$ ipython --no-banner

In [1]: import numpy as np

In [2]: np.set_printoptions(suppress=True, linewidth=200)

In [3]: rng = np.random.default_rng(764)

In [4]: theta = np.sort(rng.uniform(-2, 2, 41))

In [5]: mat = np.c_[theta, theta ** 2, theta ** 3] @ np.array([[-3, 0, 3], [0, -3, 1], [-1, -3, 3]])

In [6]: mat.round(2)
Out[6]: 
array([[ 13.  ,  10.43, -23.68],
       [ 11.55,   8.23, -20.37],
       [  8.66,   4.31, -14.03],
       [  8.61,   4.26, -13.93],
       [  8.26,   3.83, -13.18],
       [  6.48,   1.89,  -9.55],
       [  5.84,   1.29,  -8.3 ],
       [  5.63,   1.11,  -7.92],
       [  3.96,  -0.02,  -4.93],
       [  3.14,  -0.33,  -3.63],
       [  3.13,  -0.34,  -3.61],
       [  2.63,  -0.43,  -2.89],
       [  2.56,  -0.43,  -2.8 ],
       [  1.92,  -0.42,  -1.98],
       [  1.67,  -0.38,  -1.68],
       [  1.6 ,  -0.37,  -1.6 ],
       [  1.35,  -0.31,  -1.32],
       [  1.07,  -0.23,  -1.04],
       [  0.75,  -0.14,  -0.72],
       [  0.54,  -0.08,  -0.52],
       [ -0.38,  -0.06,   0.41],
       [ -0.41,  -0.06,   0.43],
       [ -1.16,  -0.56,   1.4 ],
       [ -1.16,  -0.56,   1.4 ],
       [ -1.31,  -0.73,   1.63],
       [ -1.63,  -1.14,   2.14],
       [ -2.62,  -2.84,   3.96],
       [ -4.51,  -7.31,   8.21],
       [ -4.95,  -8.48,   9.29],
       [ -5.13,  -8.96,   9.73],
       [ -7.54, -15.86,  15.96],
       [ -8.35, -18.3 ,  18.15],
       [ -8.71, -19.39,  19.13],
       [-10.23, -24.08,  23.33],
       [-11.97, -29.55,  28.23],
       [-12.25, -30.44,  29.02],
       [-12.39, -30.87,  29.4 ],
       [-12.94, -32.62,  30.98],
       [-13.17, -33.34,  31.62],
       [-13.39, -34.05,  32.25],
       [-13.84, -35.49,  33.54]])

In [7]: Ac = mat - mat.mean(axis=0)

In [8]: Uu, sv, Vt = np.linalg.svd(Ac, full_matrices=False)

In [9]: np.round(Vt[0] * np.sign(Vt[0, np.abs(Vt[0]).argmax()]), 2)
Out[9]: array([-0.34, -0.62,  0.71])

In [10]: np.abs(Vt[0]).argmax()
Out[10]: np.int64(2)

In [11]: W0 = np.loadtxt("out8.csv", delimiter=",")

In [12]: W0.round(2)
Out[12]: 
array([[-9.41, -4.27,  4.37, -2.08, -0.34, -4.27, -2.95, -4.  , -0.34, -6.18, -1.81, -1.48],
       [-5.72, -1.94,  2.82, -0.53, -0.04, -1.94, -2.37, -2.64, -0.04, -4.05, -1.23, -1.19],
       [-2.43, -0.31,  1.17,  0.27, -0.04, -0.31, -1.53, -1.39, -0.04, -1.98, -0.81, -0.77],
       [-1.79, -0.11,  0.81,  0.29, -0.08, -0.11, -1.27, -1.13, -0.08, -1.53, -0.72, -0.64],
       [-0.98,  0.03,  0.35,  0.2 , -0.14,  0.03, -0.83, -0.73, -0.14, -0.91, -0.56, -0.42],
       [-0.77,  0.04,  0.24,  0.15, -0.15,  0.04, -0.69, -0.61, -0.15, -0.73, -0.49, -0.34],
       [-0.34,  0.02,  0.05,  0.05, -0.11,  0.02, -0.33, -0.31, -0.11, -0.33, -0.28, -0.16],
       [ 2.65,  1.69,  1.3 ,  2.34,  2.62,  1.69,  1.61,  2.78,  2.62,  2.13,  3.43,  0.8 ],
       [ 3.9 ,  2.9 ,  1.95,  3.87,  3.9 ,  2.9 ,  1.97,  3.91,  3.9 ,  2.94,  4.88,  0.99],
       [ 7.22,  6.32,  3.47,  8.05,  7.08,  6.32,  2.64,  6.66,  7.08,  4.93,  8.4 ,  1.32]])

In [13]: # rows and columns are dependent

In [14]: np.abs(np.diag(np.linalg.qr(W0)[1])) > 1e-9
Out[14]: array([ True,  True,  True, False, False, False, False, False, False, False])

In [15]: print(round(float(np.trace(np.linalg.pinv(W0) @ W0)), 2))
3.0

In [16]: np.linalg.inv(W0)
LinAlgError: Last 2 dimensions of the array must be square


In [17]: Uu, sv, Vt = np.linalg.svd(W0)

In [18]: vecs = Vt[:(sv > 1e-8).sum()]

In [19]: vec = W0[4] + 4 * W0[3] + rng.integers(2) * np.eye(12)[11]

In [20]: vec.round(2)
Out[20]: array([-8.15, -0.42,  3.6 ,  1.38, -0.48, -0.42, -5.93, -5.24, -0.48, -7.04, -3.44, -2.97])

In [21]: round(float(np.linalg.norm(vec - vecs.T @ vecs @ vec)), 2)
Out[21]: 0.0

In [22]: np.allclose(vecs.T @ vecs @ vec, vec)
Out[22]: True

In [23]: np.round(np.diag(vecs.T @ vecs), 2)
Out[23]: array([0.42, 0.28, 0.33, 0.31, 0.19, 0.28, 0.25, 0.18, 0.19, 0.23, 0.28, 0.06])

In [24]: vec = np.array([0, 0, 1, 1, 2, 1, 2, 2, 2, 0, 1, 1])

In [25]: h = np.maximum(W0 @ vec, 0)

In [26]: np.round(np.maximum(W0 @ (3 * vec), 0), 2)
Out[26]: array([  0.  ,   0.  ,   0.  ,   0.  ,   0.  ,   0.  ,   0.  ,  86.46, 125.84, 223.48])

In [27]: print(np.round(np.maximum(W0 @ vec, 0) - np.maximum(-W0 @ vec, 0), 2))
[-20.53 -12.25  -6.45  -5.5   -4.09  -3.59  -2.06  28.82  41.95  74.49]
